$ ipython --no-banner

In [1]: import numpy as np

In [2]: import numpy.linalg as la

In [3]: np.set_printoptions(suppress=True, linewidth=160)

In [4]: def tidy(a):
   ...:     return np.round(a, 2) + 0
   ...: 

In [5]: E = np.loadtxt("data.csv", delimiter=",")

In [6]: E
Out[6]: 
array([[ 3.,  3.,  0.,  3.,  3.],
       [ 0.,  2., -3.,  3., -2.],
       [ 0.,  0., -3.,  0.,  2.],
       [ 0.,  0.,  0.,  1.,  2.],
       [ 0.,  0.,  0.,  0., -1.]])

In [7]: vals, vecs = la.eig(E)

In [8]: tidy(np.sort(la.eigvals(E @ E)))
Out[8]: array([1., 1., 4., 9., 9.])

In [9]: K = np.load("w.npy")

In [10]: K
Out[10]: 
array([[ 2.41, -0.14, -4.63,  3.96,  1.48, -4.02],
       [ 1.64,  0.84, -0.57,  0.22,  0.72,  0.06],
       [ 5.79, -3.42,  3.61, -6.65, -0.74, -3.37],
       [-0.4 ,  1.21,  0.11, -0.73,  0.31,  1.38],
       [ 5.17, -2.11,  1.31, -6.43, -1.95, -3.35],
       [ 4.41, -3.05,  1.94, -6.83, -2.18,  0.82],
       [ 0.75,  2.2 , -0.73, -0.7 ,  0.97, -0.77],
       [ 0.38,  1.29, -0.89,  0.01, -1.13, -1.38],
       [ 5.58, -5.35,  1.52, -5.67, -2.9 , -2.71],
       [ 3.32, -1.39, -4.17,  5.85,  1.33, -3.07],
       [ 0.89, -0.47, -3.55,  4.59,  3.47, -2.29],
       [ 1.42, -0.31, -3.83,  2.24,  2.57, -2.56],
       [ 3.65, -1.67,  3.86, -5.58, -2.27, -3.1 ],
       [ 6.24, -2.01,  2.67, -7.18, -1.17, -3.07],
       [ 1.09, -0.86, -3.63,  3.16,  2.94, -2.89],
       [ 0.7 , -1.7 , -4.74,  3.8 ,  0.59, -4.02],
       [-0.18,  1.8 , -2.2 ,  0.64,  3.12, -1.47],
       [ 5.43, -3.12,  3.02, -6.  , -2.07, -1.66],
       [-0.14, -0.96, -0.64, -1.06,  1.49,  0.5 ],
       [ 0.13,  2.33,  0.71, -0.28,  1.02, -1.64],
       [ 1.35,  0.99,  0.08, -1.  ,  1.35, -0.75],
       [ 4.17, -2.89,  3.81, -6.15, -2.34, -2.32],
       [ 1.31, -1.56, -5.66,  5.09,  1.26, -5.13],
       [ 1.53,  0.05, -3.56,  2.35, -0.3 , -4.24]])

In [11]: Xc = K - K.mean(axis=0)

In [12]: Uu, s, vt = la.svd(Xc, full_matrices=False)

In [13]: (np.sign(Uu[:, 0]) == np.sign(Uu[0, 0])).astype(int)
Out[13]: array([1, 1, 0, 1, 0, 0, 1, 1, 0, 1, 1, 1, 0, 0, 1, 1, 1, 0, 1, 1, 1, 0, 1, 1])

In [14]: tidy(Xc.mean(axis=0))
Out[14]: array([0., 0., 0., 0., 0., 0.])

In [15]: tidy(np.abs(vt[-1]))
Out[15]: array([0.44, 0.43, 0.67, 0.32, 0.12, 0.23])

In [16]: np.abs(vt[0]).argmax()
Out[16]: np.int64(3)

In [17]: C = K[[15, 12]].astype(float)

In [18]: for _ in range(5):
    ...:     idx = la.norm(K[:, None] - C, axis=-1).argmin(axis=1)
    ...:     C = np.array([K[idx == j].mean(axis=0) for j in range(2)])
    ...: 

In [19]: idx
Out[19]: array([0, 0, 1, 0, 1, 1, 0, 0, 1, 0, 0, 0, 1, 1, 0, 0, 0, 1, 0, 0, 0, 1, 0, 0])

In [20]: tidy(C[1] - C[0])
Out[20]: array([ 4.04, -3.16,  5.09, -8.07, -3.28, -0.33])

In [21]: np.abs(C[1] - C[0]).argmax()
Out[21]: np.int64(3)

In [22]: tidy(C)
Out[22]: 
array([[ 1.01,  0.21, -2.37,  1.76,  1.32, -2.02],
       [ 5.06, -2.95,  2.72, -6.31, -1.95, -2.34]])

In [23]: idx = K[:, 1] > np.median(K[:, 1])

In [24]: u = K[idx].mean(axis=0) - K[~idx].mean(axis=0)

In [25]: ((K - K.mean(axis=0)) @ u > 0).astype(int)
Out[25]: array([1, 1, 0, 1, 0, 0, 1, 1, 0, 1, 1, 1, 0, 0, 1, 1, 1, 0, 1, 1, 1, 0, 1, 1])

In [26]: np.argsort(-np.abs(u).round(6), kind="stable")
Out[26]: array([3, 1, 0, 2, 4, 5])

In [27]: idx.astype(int)
Out[27]: array([1, 1, 0, 1, 0, 0, 1, 1, 0, 0, 1, 1, 0, 0, 1, 0, 1, 0, 0, 1, 1, 0, 0, 1])

In [28]: x = np.array([2, 2, 1, 3, 0, 2])

In [29]: y = K @ x

In [30]: tidy(la.lstsq(K, y)[0])
Out[30]: array([2., 2., 1., 3., 0., 2.])

In [31]: rng = np.random.default_rng(8917)

In [32]: y = y + 0.1 * rng.normal(size=24)

In [33]: tidy(y)
Out[33]: 
array([  3.68,   5.14, -18.51,   2.21, -18.64, -14.03,   1.58,  -0.3 , -20.31,  11.18,   6.43,   0.03, -15.2 , -16.47,   0.56,  -3.32,   0.2 , -13.59,  -4.89,
         1.49,   0.29, -16.66,  -1.18,  -1.76])

In [34]: beta, *_ = la.lstsq(K, y)

In [35]: beta.round()
Out[35]: array([2., 2., 1., 3., 0., 2.])

In [36]: tidy(K.T @ (y - K @ beta))
Out[36]: array([0., 0., 0., 0., 0., 0.])

In [37]: x = np.array([2, 1, -2, 1, -3, 1])

In [38]: la.norm(K @ x) <= la.norm(K, 2) * la.norm(x) + 1e-9
Out[38]: np.True_

In [39]: (K @ x).argmax()
Out[39]: np.int64(9)

In [40]: K @ np.eye(6)[5]
Out[40]: 
array([-4.02,  0.06, -3.37,  1.38, -3.35,  0.82, -0.77, -1.38, -2.71, -3.07, -2.29, -2.56, -3.1 , -3.07, -2.89, -4.02, -1.47, -1.66,  0.5 , -1.64, -0.75,
       -2.32, -5.13, -4.24])

In [41]: np.sign((K @ x).round(6))
Out[41]: array([ 1.,  1., -1., -1.,  1.,  1.,  1.,  1.,  1.,  1.,  1.,  1., -1., -1.,  1.,  1., -1.,  1., -1., -1., -1., -1.,  1.,  1.])

In [42]: A = np.array([[0.3, 0.7, 0.9, -0.9, -1.9, -0.5, 1.1, 0.7, -6.0],
    ...:     [0.5, -2.2, 1.1, 0.1, -0.4, 0.1, -1.1, -0.6, -16.0],
    ...:     [-0.4, -0.2, -2.2, 0.0, -0.4, -0.7, 0.1, 1.0, 26.0],
    ...:     [1.0, 0.2, -1.0, 0.1, 0.7, -1.0, -0.8, 0.0, 4.0],
    ...:     [-0.7, -0.7, -0.8, -2.1, 1.0, -1.0, 0.5, -0.4, -12.0],
    ...:     [1.0, 2.0, 0.0, -0.6, -0.7, 0.3, -0.4, -1.1, 2.0],
    ...:     [0.5, 0.0, -1.5, 1.4, 1.6, 1.3, -0.7, -2.8, 10.0]])

In [43]: A
Out[43]: 
array([[  0.3,   0.7,   0.9,  -0.9,  -1.9,  -0.5,   1.1,   0.7,  -6. ],
       [  0.5,  -2.2,   1.1,   0.1,  -0.4,   0.1,  -1.1,  -0.6, -16. ],
       [ -0.4,  -0.2,  -2.2,   0. ,  -0.4,  -0.7,   0.1,   1. ,  26. ],
       [  1. ,   0.2,  -1. ,   0.1,   0.7,  -1. ,  -0.8,   0. ,   4. ],
       [ -0.7,  -0.7,  -0.8,  -2.1,   1. ,  -1. ,   0.5,  -0.4, -12. ],
       [  1. ,   2. ,   0. ,  -0.6,  -0.7,   0.3,  -0.4,  -1.1,   2. ],
       [  0.5,   0. ,  -1.5,   1.4,   1.6,   1.3,  -0.7,  -2.8,  10. ]])

In [44]: t = np.radians(30)

In [45]: Rm = np.eye(9)

In [46]: Rm[4, 4] = Rm[6, 6] = np.cos(t)

In [47]: Rm[4, 6], Rm[6, 4] = -np.sin(t), np.sin(t)

In [48]: tidy(Rm)
Out[48]: 
array([[ 1.  ,  0.  ,  0.  ,  0.  ,  0.  ,  0.  ,  0.  ,  0.  ,  0.  ],
       [ 0.  ,  1.  ,  0.  ,  0.  ,  0.  ,  0.  ,  0.  ,  0.  ,  0.  ],
       [ 0.  ,  0.  ,  1.  ,  0.  ,  0.  ,  0.  ,  0.  ,  0.  ,  0.  ],
       [ 0.  ,  0.  ,  0.  ,  1.  ,  0.  ,  0.  ,  0.  ,  0.  ,  0.  ],
       [ 0.  ,  0.  ,  0.  ,  0.  ,  0.87,  0.  , -0.5 ,  0.  ,  0.  ],
       [ 0.  ,  0.  ,  0.  ,  0.  ,  0.  ,  1.  ,  0.  ,  0.  ,  0.  ],
       [ 0.  ,  0.  ,  0.  ,  0.  ,  0.5 ,  0.  ,  0.87,  0.  ,  0.  ],
       [ 0.  ,  0.  ,  0.  ,  0.  ,  0.  ,  0.  ,  0.  ,  1.  ,  0.  ],
       [ 0.  ,  0.  ,  0.  ,  0.  ,  0.  ,  0.  ,  0.  ,  0.  ,  1.  ]])

In [49]: other = A @ Rm.T

In [50]: np.allclose(la.norm(A, axis=1), la.norm(other, axis=1))
Out[50]: True

In [51]: tidy(la.svd(A, compute_uv=False)), tidy(la.svd(other, compute_uv=False))
Out[51]: 
(array([35.23,  4.7 ,  3.49,  2.99,  2.  ,  1.51,  0.73]),
 array([35.23,  4.7 ,  3.49,  2.99,  2.  ,  1.51,  0.73]))

In [52]: T = np.stack([Rm, -2 * Rm, Rm[::-1]])

In [53]: la.matrix_rank(T.reshape(3, -1))
Out[53]: np.int64(2)

In [54]: tidy(la.norm(T, axis=(1, 2)))
Out[54]: array([3., 6., 3.])

In [55]: x = np.array([0, 1, -1, -3, 4, -1, 4, 5, 0])

In [56]: (A @ x).argmax()
Out[56]: np.int64(4)

In [57]: tidy((A * x).sum(axis=1))
Out[57]: array([  3.3, -12.7,   6.5,   1.5,  11.4,  -6.4, -14.4])

In [58]: tidy(np.einsum("ij,j->i", A, x))
Out[58]: array([  3.3, -12.7,   6.5,   1.5,  11.4,  -6.4, -14.4])

In [59]: A @ np.eye(9)[1]
Out[59]: array([ 0.7, -2.2, -0.2,  0.2, -0.7,  2. ,  0. ])

In [60]: la.norm(A @ x) <= la.norm(A, 2) * la.norm(x) + 1e-9
Out[60]: np.True_

In [61]: np.sign((A @ x).round(6))
Out[61]: array([ 1., -1.,  1.,  1.,  1., -1., -1.])

In [62]: tidy(A @ np.ones(9))
Out[62]: array([ -5.6, -18.5,  23.2,   3.2, -16.2,   2.5,   9.8])

In [63]: w1 = np.array([[8, -6, -8, -1],
    ...:     [3, 1, -6, -5],
    ...:     [9, -4, 8, -5],
    ...:     [-1, 3, -2, -8],
    ...:     [-7, -4, 4, 5],
    ...:     [-6, 0, 7, 4],
    ...:     [0, -8, 7, 2],
    ...:     [6, 5, -3, -4],
    ...:     [-5, 1, -6, -3]])

In [64]: beta = np.array([2, 3, 3, 3])

In [65]: H = np.maximum(A @ w1 + beta, 0)

In [66]: (H > 0).astype(int)
Out[66]: 
array([[1, 0, 1, 1],
       [1, 0, 1, 1],
       [0, 1, 0, 0],
       [0, 1, 0, 0],
       [1, 0, 1, 1],
       [1, 0, 0, 0],
       [0, 1, 0, 0]])

In [67]: C = np.array([[0, 2, 5], [-4, -3, 4], [2, 2, 0], [0, 5, 3]])

In [68]: (H @ C).round(6).argmax(axis=1)
Out[68]: array([2, 1, 2, 2, 1, 2, 2])

In [69]: dist = la.norm(K[:, None] - K[None], axis=-1)

In [70]: np.flatnonzero(dist[17] < dist.mean() / 2)
Out[70]: array([ 2,  4,  5,  8, 12, 13, 17, 21])

In [71]: np.unravel_index(dist.round(6).argmax(), dist.shape)
Out[71]: (np.int64(5), np.int64(22))

In [72]: la.matrix_rank(dist ** 2)
Out[72]: np.int64(8)

In [73]: dist.mean(axis=1).argmax()
Out[73]: np.int64(8)

In [74]: tidy(dist[:5, :5])
Out[74]: 
array([[ 0.  ,  7.02, 14.42,  9.2 , 12.92],
       [ 7.02,  0.  , 10.67,  2.75,  9.36],
       [14.42, 10.67,  0.  , 11.43,  2.98],
       [ 9.2 ,  2.75, 11.43,  0.  , 10.17],
       [12.92,  9.36,  2.98, 10.17,  0.  ]])

In [75]: W0 = np.load("dump.npy")

In [76]: W0
Out[76]: 
array([[2, 1, 0, 0],
       [1, 0, 0, 0],
       [0, 0, 2, 1],
       [0, 0, 1, 0]])

In [77]: vals, vecs = la.eigh(W0)

In [78]: x = np.array([1, 0, 1, 1])

In [79]: tidy(vecs * np.maximum(vals, 0) @ vecs.T)
Out[79]: 
array([[2.06, 0.85, 0.  , 0.  ],
       [0.85, 0.35, 0.  , 0.  ],
       [0.  , 0.  , 2.06, 0.85],
       [0.  , 0.  , 0.85, 0.35]])

In [80]: x @ W0 @ x / (x @ x), tidy(vals[0]), tidy(vals[-1])
Out[80]: (np.float64(2.0), np.float64(-0.41), np.float64(2.41))

In [81]: x @ W0 @ x
Out[81]: np.int64(6)

In [82]: np.abs(W0).sum(axis=1).max(), tidy(np.abs(vals).max())
Out[82]: (np.int64(3), np.float64(2.41))

In [83]: other = np.array([[1, 0, 1], [-2, 3, 2]])

In [84]: C = np.kron(other, W0)

In [85]: la.matrix_rank(C)
Out[85]: np.int64(8)

In [86]: tidy(la.norm(C, 2)), tidy(la.norm(other, 2) * la.norm(W0, 2))
Out[86]: (np.float64(9.95), np.float64(9.95))

In [87]: C.shape
Out[87]: (8, 12)

In [88]: feats = np.loadtxt("arr.csv", delimiter=",")

In [89]: feats
Out[89]: 
array([[2., 2., 3., 0., 1., 3., 2., 0.],
       [2., 3., 0., 3., 2., 2., 2., 1.],
       [3., 1., 1., 3., 0., 3., 2., 2.],
       [3., 2., 2., 3., 1., 1., 1., 3.],
       [1., 3., 2., 0., 1., 3., 1., 1.],
       [1., 1., 0., 2., 0., 3., 2., 0.],
       [3., 0., 0., 2., 3., 2., 0., 2.],
       [1., 3., 0., 0., 2., 1., 1., 3.],
       [2., 3., 0., 0., 0., 0., 3., 3.],
       [1., 2., 0., 2., 2., 3., 3., 0.],
       [0., 3., 0., 1., 0., 3., 0., 2.],
       [0., 1., 0., 1., 3., 1., 0., 1.]])

In [90]: proj = feats @ la.solve(feats.T @ feats, feats.T)

In [91]: tidy(la.eigvalsh(proj))
Out[91]: array([0., 0., 0., 0., 1., 1., 1., 1., 1., 1., 1., 1.])

In [92]: tidy(proj @ feats[:, 0])
Out[92]: array([2., 2., 3., 3., 1., 1., 3., 1., 2., 1., 0., 0.])
